$ python3 -q
>>> import numpy as np
>>> import numpy.linalg as la
>>> np.set_printoptions(suppress=True, linewidth=100)
>>> rd = lambda a: np.round(a, 1) + 0
>>> M = np.load("data.npy")
>>> print(M)
[[ 0.4 -4.6 -2.3]
 [ 0.1  0.2  0.1]
 [-0.6 -3.  -1.5]
 [ 0.2  1.8  0.9]
 [-0.1  1.5  0.8]
 [-0.1 -2.8 -1.4]
 [-1.  -1.9 -1. ]
 [ 2.  -0.6 -0.3]
 [ 0.8 -0.5 -0.3]
 [ 2.4  1.4  0.6]]
>>> d = la.norm(M[:, None] - M[None], axis=-1)
>>> la.matrix_rank(d ** 2)
np.int64(5)
>>> np.flatnonzero(d[2] < d.mean() / 2)
array([2, 5, 6])
>>> rd(d[2])
array([2. , 3.6, 0. , 5.4, 5.1, 0.5, 1.3, 3.7, 3.1, 5.7])
>>> rd(la.norm(M - M.mean(axis=0), axis=1))
array([4.2, 1.2, 2.6, 3. , 2.7, 2.2, 1.8, 1.6, 0.5, 3.2])
>>> np.unravel_index(d.round(6).argmax(), d.shape)
(np.int64(0), np.int64(3))
>>> x0 = np.array([-6, 7, 8])
>>> a = np.maximum(M @ x0, 0)
>>> rd(np.tanh(M @ x0))
array([-1. ,  0.9, -1. ,  1. ,  1. , -1. , -1. , -1. , -1. ,  0.2])
>>> print(M * (a > 1e-9)[:, None])
[[ 0.  -0.  -0. ]
 [ 0.1  0.2  0.1]
 [-0.  -0.  -0. ]
 [ 0.2  1.8  0.9]
 [-0.1  1.5  0.8]
 [-0.  -0.  -0. ]
 [-0.  -0.  -0. ]
 [ 0.  -0.  -0. ]
 [ 0.  -0.  -0. ]
 [ 2.4  1.4  0.6]]
>>> rd(M.T @ a)
array([ 2.6, 60.3, 31. ])
>>> np.flatnonzero(a > 1e-9)
array([1, 3, 4, 9])
>>> print(rd(np.maximum(M @ (3 * x0), 0)))
[ 0.   4.8  0.  55.8 52.5  0.   0.   0.   0.   0.6]
>>> print(rd(a))
[ 0.   1.6  0.  18.6 17.5  0.   0.   0.   0.   0.2]
>>> rd(np.maximum(M @ x0, 0) - np.maximum(-M @ x0, 0))
array([-53. ,   1.6, -29.4,  18.6,  17.5, -30.2, -15.3, -18.6, -10.7,   0.2])
>>> ang = np.radians(36)
>>> r_ = np.eye(3)
>>> r_[1, 1] = r_[0, 0] = np.cos(ang)
>>> r_[1, 0], r_[0, 1] = -np.sin(ang), np.sin(ang)
>>> rd(r_)
array([[ 0.8,  0.6,  0. ],
       [-0.6,  0.8,  0. ],
       [ 0. ,  0. ,  1. ]])
>>> A2 = M @ r_.T
>>> np.allclose(M @ M.T, A2 @ A2.T)
True
>>> np.allclose(la.norm(M, axis=1), la.norm(A2, axis=1))
True
>>> rd(np.abs(A2 - M).max(axis=0))
array([2.8, 1.7, 0. ])
>>> K = np.load("out14.npy")
>>> rd(K)
array([[-0.4, -0.9, -0.1],
       [ 0.9, -0.4, -0.3],
       [ 0.2, -0.2,  1. ]])
>>> Q = K.astype(float).copy()
>>> for j in range(3):
...     Q[:, j] -= Q[:, :j] @ (Q[:, :j].T @ Q[:, j])
...     Q[:, j] /= la.norm(Q[:, j])
... 
>>> rd(Q.T @ Q)
array([[1., 0., 0.],
       [0., 1., 0.],
       [0., 0., 1.]])
>>> Uu, sig, Vt = la.svd(M)
>>> rd(sig)
array([7.9, 3.4, 0.1])
>>> A2 = Uu[:, :2] @ np.diag(sig[:2]) @ Vt[:2]
>>> rd(A2)
array([[ 0.4, -4.6, -2.3],
       [ 0.1,  0.2,  0.1],
       [-0.6, -3. , -1.5],
       [ 0.2,  1.8,  0.9],
       [-0.1,  1.5,  0.8],
       [-0.1, -2.8, -1.4],
       [-1. , -1.9, -0.9],
       [ 2. , -0.6, -0.3],
       [ 0.8, -0.5, -0.3],
       [ 2.4,  1.4,  0.6]])
>>> rd(la.norm(M - A2, 2)), rd(sig[2])
(np.float64(0.1), np.float64(0.1))
>>> rd(la.norm(M - A2) / la.norm(M))
np.float64(0.0)
>>> rd(np.abs(M - A2).max())
np.float64(0.1)
>>> def softmax(z):
...     e = np.exp(z - z.max(axis=-1, keepdims=True))
...     return e / e.sum(axis=-1, keepdims=True)
... 
>>> rd(softmax(10 * K[1]))
array([1., 0., 0.])
>>> rd(softmax(K[1]))
array([0.6, 0.2, 0.2])
>>> scores = K @ K.T / np.sqrt(3)
>>> rd(softmax(scores)[1] @ K)
array([ 0.4, -0.5,  0.1])
>>> rd(softmax(scores))
array([[0.5, 0.3, 0.3],
       [0.3, 0.5, 0.3],
       [0.3, 0.3, 0.5]])
>>> rd(softmax(scores + np.triu(np.full(scores.shape, -np.inf), 1)))
array([[1. , 0. , 0. ],
       [0.4, 0.6, 0. ],
       [0.3, 0.3, 0.5]])
>>> rd(np.trace(K))
np.float64(0.2)
>>> assert K == K.T
Traceback (most recent call last):
  File "<python-input-50>", line 1, in <module>
    assert K == K.T
           ^^^^^^^^
ValueError: The truth value of an array with more than one element is ambiguous. Use a.any() or a.all()
>>> rd((K + K.T) / 2)
array([[-0.4,  0. ,  0.1],
       [ 0. , -0.4, -0.2],
       [ 0.1, -0.2,  1. ]])
>>> rd(la.det(K))
np.float64(1.0)
>>> np.allclose(K @ K.T, K.T @ K)
True
>>> la.determinant(K)
Traceback (most recent call last):
  File "<python-input-54>", line 1, in <module>
    la.determinant(K)
    ^^^^^^^^^^^^^^
AttributeError: module 'numpy.linalg' has no attribute 'determinant'
>>> rd(np.sort(np.abs(la.eigvals(K))))
array([1., 1., 1.])
